$ python -q
>>> import numpy as np
>>> np.set_printoptions(precision=1, suppress=True, linewidth=160)
>>> data = np.load("case15.npy")
>>> print(data)
[[-2 -2 -1  1 -2  1 -1  1  1 -2 -1  0 -1  1]
 [ 0  1 -1  2  0  0 -1  2 -1  0  1  1  0 -1]
 [ 0  0  0 -2  0  2  1  1  0 -1  1  2  2  0]
 [ 0  0  0 -1  1 -2 -1  1  1  1 -2  1  1  2]
 [ 0  0  0  0 -2 -1  1  2 -2 -1  0 -2  0  2]
 [ 0  0  0  0  0 -2  1 -1  2  2  0  0 -1 -2]
 [ 0  0  0  0  0  0  0  0  2  1  2 -1 -1  0]
 [ 0  0  0  0  0  0  0 -2  0 -2  1  1  2 -1]
 [ 0  0  0  0  0  0  0  0 -2  2  2 -1  0 -1]
 [ 0  0  0  0  0  0  0  0  0 -1 -1  0  1  0]
 [ 0  0  0  0  0  0  0  0  0  0  0 -2  0 -2]
 [ 0  0  0  0  0  0  0  0  0  0  0  1  2 -2]
 [ 0  0  0  0  0  0  0  0  0  0  0  0 -1 -2]
 [ 0  0  0  0  0  0  0  0  0  0  0  0  0  0]]
>>> # rows and columns are dependent
>>> Uu, sv, Vt = np.linalg.svd(data)
>>> V = Vt[:(sv > 1e-8).sum()]
>>> rng = np.random.default_rng(10)
>>> x = data[9] + -1 * data[2] + rng.integers(2) * np.eye(14)[8]
>>> print(x)
[ 0.  0.  0.  2.  0. -2. -1. -1.  1.  0. -2. -2. -1.  0.]
>>> print(np.diag(V.T @ V))
[0.5 0.8 0.8 1.  1.  1.  1.  1.  1.  1.  1.  1.  1.  1. ]
>>> m1 = np.load("x.npy")
>>> print(m1)
[[-14 -10 -11 -10 -11  -8 -14]
 [ -6  -6  -3  -6  -3   0  -6]
 [  2   6  -3   6  -3  -8   2]
 [  2   4  -1   4  -1  -4   2]
 [  4   5   1   5   1  -2   4]
 [ -4   0  -6   0  -6  -8  -4]
 [  4   3   3   3   3   2   4]
 [ 10   8   7   8   7   4  10]
 [ -6  -2  -7  -2  -7  -8  -6]
 [-14  -9 -12  -9 -12 -10 -14]
 [  4   3   3   3   3   2   4]
 [  6   2   7   2   7   8   6]
 [  8   5   7   5   7   6   8]
 [-10  -6  -9  -6  -9  -8 -10]]
>>> print(round(np.trace(np.linalg.pinv(m1) @ m1), 1))
2.0
>>> print(np.unique(m1.round(6), axis=0).shape)
(13, 7)
>>> print(np.allclose(m1[:-1].T @ np.linalg.lstsq(m1[:-1].T, m1[-1])[0], m1[-1]))
True
>>> C = m1[[6, 5]].astype(float)
>>> for _ in range(7):
...     labels = np.linalg.norm(m1[:, None] - C, axis=-1).argmin(axis=1)
...     C = np.array([m1[labels == j].mean(axis=0) for j in range(2)])
... 
>>> print(labels)
[1 1 0 0 0 1 0 0 1 1 0 0 0 1]
>>> print(np.bincount(labels))
[8 6]
>>> print(C)
[[ 5.   4.5  3.   4.5  3.   1.   5. ]
 [-9.  -5.5 -8.  -5.5 -8.  -7.  -9. ]]
>>> print(C[1] - C[0])
[-14. -10. -11. -10. -11.  -8. -14.]
>>> A = np.loadtxt("sample19.csv", delimiter=",")
>>> print(A)
[[3. 2. 0. 0. 0. 0. 0. 0.]
 [2. 1. 2. 0. 0. 0. 0. 0.]
 [0. 2. 3. 2. 0. 0. 0. 0.]
 [0. 0. 2. 6. 2. 0. 0. 0.]
 [0. 0. 0. 2. 9. 2. 0. 0.]
 [0. 0. 0. 0. 2. 6. 2. 0.]
 [0. 0. 0. 0. 0. 2. 4. 2.]
 [0. 0. 0. 0. 0. 0. 2. 0.]]
>>> # symmetric
>>> print(round(np.linalg.eigvalsh(A).min(), 1))
-1.1
>>> print(np.all(np.linalg.eigvalsh(A) > 0))
False
>>> B = np.linalg.inv(A)
>>> print(np.round(np.linalg.det(A) * B, 1) + 0)
[[  1904.   5024.  -4416.   1600.   -384.    128.      0.   -128.]
 [  5024.  -7536.   6624.  -2400.    576.   -192.      0.    192.]
 [ -4416.   6624.   1104.   -400.     96.    -32.      0.     32.]
 [  1600.  -2400.   -400.   3000.   -720.    240.      0.   -240.]
 [  -384.    576.     96.   -720.   2064.   -688.      0.    688.]
 [   128.   -192.    -32.    240.   -688.   2856.      0.  -2856.]
 [     0.      0.      0.      0.      0.      0.      0.   7880.]
 [  -128.    192.     32.   -240.    688.  -2856.   7880. -12904.]]
>>> print(np.round(np.linalg.inv(B), 1) + 0)
[[3. 2. 0. 0. 0. 0. 0. 0.]
 [2. 1. 2. 0. 0. 0. 0. 0.]
 [0. 2. 3. 2. 0. 0. 0. 0.]
 [0. 0. 2. 6. 2. 0. 0. 0.]
 [0. 0. 0. 2. 9. 2. 0. 0.]
 [0. 0. 0. 0. 2. 6. 2. 0.]
 [0. 0. 0. 0. 0. 2. 4. 2.]
 [0. 0. 0. 0. 0. 0. 2. 0.]]
>>> x = np.array([1, -3, -3, 1, 2, 1, 0, 2])
>>> y = A @ x
>>> print(y)
[ -3.  -7. -13.   4.  22.  10.   6.   0.]
>>> print(np.round(np.linalg.solve(A.T, A[2]), 1) + 0)
[0. 0. 1. 0. 0. 0. 0. 0.]
>>> print(np.linalg.solve(A, y))
[ 1. -3. -3.  1.  2.  1.  0.  2.]
>>> print(np.linalg.solve(A, A[:, 7]))
[0. 0. 0. 0. 0. 0. 0. 1.]
>>> B = A + rng.integers(-2, 3, (8, 6)) @ rng.integers(-2, 3, (6, 8))
>>> print(B)
[[ 4. -1. -3. -5. -2.  3.  2. -4.]
 [ 0.  7.  6.  6.  2. -6. -2.  4.]
 [ 8.  3.  6.  6. -1.  0. -5. -4.]
 [ 7.  2.  2. 13.  3.  7. -2. -6.]
 [ 0. -3.  3. -8.  0. -6. -4.  2.]
 [-8.  3. -3. -8. -5.  5.  7. -1.]
 [ 1. -4.  1.  1.  2.  3.  2.  6.]
 [ 5.  3.  2. -1. -3. -5.  0. -6.]]
>>> print(B - A)
[[  1.  -3.  -3.  -5.  -2.   3.   2.  -4.]
 [ -2.   6.   4.   6.   2.  -6.  -2.   4.]
 [  8.   1.   3.   4.  -1.   0.  -5.  -4.]
 [  7.   2.   0.   7.   1.   7.  -2.  -6.]
 [  0.  -3.   3. -10.  -9.  -8.  -4.   2.]
 [ -8.   3.  -3.  -8.  -7.  -1.   5.  -1.]
 [  1.  -4.   1.   1.   2.   1.  -2.   4.]
 [  5.   3.   2.  -1.  -3.  -5.  -2.  -6.]]
>>> print(np.abs(B - A).sum(axis=1))
[23. 32. 26. 32. 39. 36. 16. 27.]
>>> mat = np.array([[-1.0, 0.0, 0.0, 0.0, 0.0, 0.0],
...     [0.0, 3.0, 0.0, 0.0, 1.0, 2.0],
...     [0.0, 1.0, 3.0, 2.0, 3.0, 1.0],
...     [0.0, 2.0, 0.0, 0.0, 2.0, 2.0],
...     [0.0, 1.0, 3.0, 0.0, 3.0, 2.0],
...     [0.0, 2.0, 2.0, 1.0, 0.0, 2.0]])
>>> print(mat.sum(axis=0))
[-1.  9.  8.  3.  9.  9.]
>>> print(mat - mat[0])
[[0. 0. 0. 0. 0. 0.]
 [1. 3. 0. 0. 1. 2.]
 [1. 1. 3. 2. 3. 1.]
 [1. 2. 0. 0. 2. 2.]
 [1. 1. 3. 0. 3. 2.]
 [1. 2. 2. 1. 0. 2.]]
>>> print(np.count_nonzero(mat))
20
>>> print(mat.mean(axis=0))
[-0.2  1.5  1.3  0.5  1.5  1.5]
>>> print(np.linalg.svd(mat, compute_uv=False))
[8.1 3.7 2.2 1.4 1.  0.4]
>>> print(np.unravel_index(np.abs(mat).argmax(), mat.shape))
(np.int64(1), np.int64(1))
>>> print(np.abs(mat).max())
3.0
>>> print(mat.sum(axis=1))
[-1.  6. 10.  6.  9.  7.]
>>> B = mat / np.sqrt((mat ** 2).mean(axis=1, keepdims=True))
>>> print(np.linalg.norm(B, axis=1))
[2.4 2.4 2.4 2.4 2.4 2.4]
>>> print(np.linalg.matrix_rank(mat - mat.mean(axis=1, keepdims=True)))
5
>>> print(B[2])
[0.  0.5 1.5 1.  1.5 0.5]
>>> C = np.array([[-0.1, 0.3, 0.5, -0.5, -0.6, -0.7, -0.6, 1.4, 0.3, -0.2, 0.8, -0.4],
...     [0.6, -0.9, 0.5, 0.2, -2.4, -0.8, 1.2, -0.8, 0.2, 0.9, 0.8, -1.0],
...     [1.6, 0.8, -3.2, -1.5, -1.1, -1.4, -0.6, -0.2, -0.5, 1.0, -0.8, -0.9],
...     [0.2, 0.7, 0.3, -1.4, 0.3, 0.6, 0.0, 0.1, -0.3, 0.5, 0.1, 0.8]])
>>> F = np.array([[1, 0, 1, 0],
...     [2, 1, 1, 2],
...     [2, 2, 2, 0],
...     [2, 0, 1, 2],
...     [1, 2, 2, 0],
...     [0, 0, 0, 1],
...     [2, 0, 1, 2],
...     [1, 1, 0, 2],
...     [2, 2, 1, 1],
...     [1, 2, 0, 0],
...     [0, 2, 0, 0],
...     [1, 1, 1, 1],
...     [2, 2, 1, 2],
...     [1, 1, 0, 1],
...     [1, 1, 0, 2],
...     [0, 2, 1, 0],
...     [2, 1, 0, 2],
...     [2, 0, 0, 1]]) @ C + 0.1 * rng.normal(size=(18, 12))
>>> print(F.round(1) + 0)
[[ 1.4  1.2 -2.7 -2.1 -1.6 -2.1 -1.2  1.3 -0.4  0.7  0.  -1.3]
 [ 2.3  1.8 -1.2 -5.1 -4.  -2.5 -0.8  2.  -0.3  2.4  1.9 -1. ]
 [ 4.1  0.4 -4.3 -3.6 -8.3 -5.8 -0.1  0.8 -0.1  3.4  1.7 -4.6]
 [ 1.7  2.7 -1.4 -5.2 -1.9 -1.7 -1.7  2.7 -0.5  1.7  1.  -0.1]
 [ 4.3  0.1 -4.9 -2.9 -7.5 -5.1  0.7 -0.6 -0.4  3.6  0.9 -4.3]
 [ 0.3  0.7  0.3 -1.5  0.5  0.6  0.1  0.1 -0.4  0.6  0.   1. ]
 [ 1.8  3.  -1.7 -5.5 -1.6 -1.6 -1.8  2.9 -0.6  1.5  0.9 -0.3]
 [ 0.7  0.7  1.5 -3.1 -2.5 -0.3  0.7  0.8 -0.1  1.6  1.8  0.2]
 [ 2.7  0.1 -0.9 -3.5 -6.7 -3.9  0.7  0.8  0.2  2.8  2.4 -3. ]
 [ 1.1 -1.4  1.5  0.  -5.4 -2.3  1.5 -0.2  0.7  1.5  2.3 -2.5]
 [ 1.4 -1.9  0.9  0.1 -5.  -1.6  2.3 -1.9  0.4  1.8  1.6 -2. ]
 [ 2.2  1.2 -2.  -3.2 -3.9 -2.4 -0.2  0.5 -0.4  2.1  0.7 -1.5]
 [ 3.1  1.1 -0.6 -4.9 -6.4 -3.2  0.7  1.2 -0.1  3.2  2.8 -2.2]
 [ 0.7  0.1  1.2 -1.7 -2.6 -0.9  0.6  0.7  0.1  1.2  1.7 -0.6]
 [ 1.   0.8  1.5 -3.  -2.4 -0.2  0.6  0.8 -0.1  1.8  1.7  0.2]
 [ 2.8 -0.8 -2.2 -1.1 -5.9 -3.2  1.9 -1.7  0.   2.7  0.8 -2.9]
 [ 0.6  1.1  2.  -3.6 -3.2 -1.1 -0.1  2.   0.2  1.6  2.6 -0.1]
 [ 0.1  1.3  1.3 -2.6 -0.9 -0.8 -1.3  3.   0.3 -0.1  1.7  0. ]]
>>> B = F / np.sqrt((F ** 2).mean(axis=1, keepdims=True))
>>> print(np.linalg.matrix_rank(B) == np.linalg.matrix_rank(F))
True
>>> t3 = np.stack([F, 2 * F, F[::-1]])
>>> print((t3 @ F.T).shape)
(3, 18, 18)
>>> print(np.linalg.matrix_rank(t3))
[12 12 12]
>>> print(t3.shape)
(3, 18, 12)
>>> print(np.einsum("bij,cij->bc", t3, t3))
[[1181.3 2362.5  739.9]
 [2362.5 4725.1 1479.8]
 [ 739.9 1479.8 1181.3]]
>>> hat = F @ np.linalg.solve(F.T @ F, F.T)
>>> print(np.round(np.linalg.eigvalsh(hat), 1) + 0)
[0. 0. 0. 0. 0. 0. 1. 1. 1. 1. 1. 1. 1. 1. 1. 1. 1. 1.]
>>> print(round(float(np.trace(hat)), 1))
12.0
>>> x = np.array([0, -1, -1, -2, -2, -1, -2, -2, 0, -1, -1, 0])
>>> y = F @ x
>>> coef, lr = np.zeros(12), 1 / np.linalg.norm(F, 2) ** 2
>>> for i in range(6):
...     coef -= lr * F.T @ (F @ coef - y)
...     if i % 2 == 0: print(i, round(np.linalg.norm(F @ coef - y), 1))
... 
0 11.5
2 9.4
4 7.7
>>> print(coef.round(1) + 0)
[ 0.6  0.1 -0.8 -0.5 -1.  -0.8  0.   0.  -0.1  0.5  0.1 -0.6]
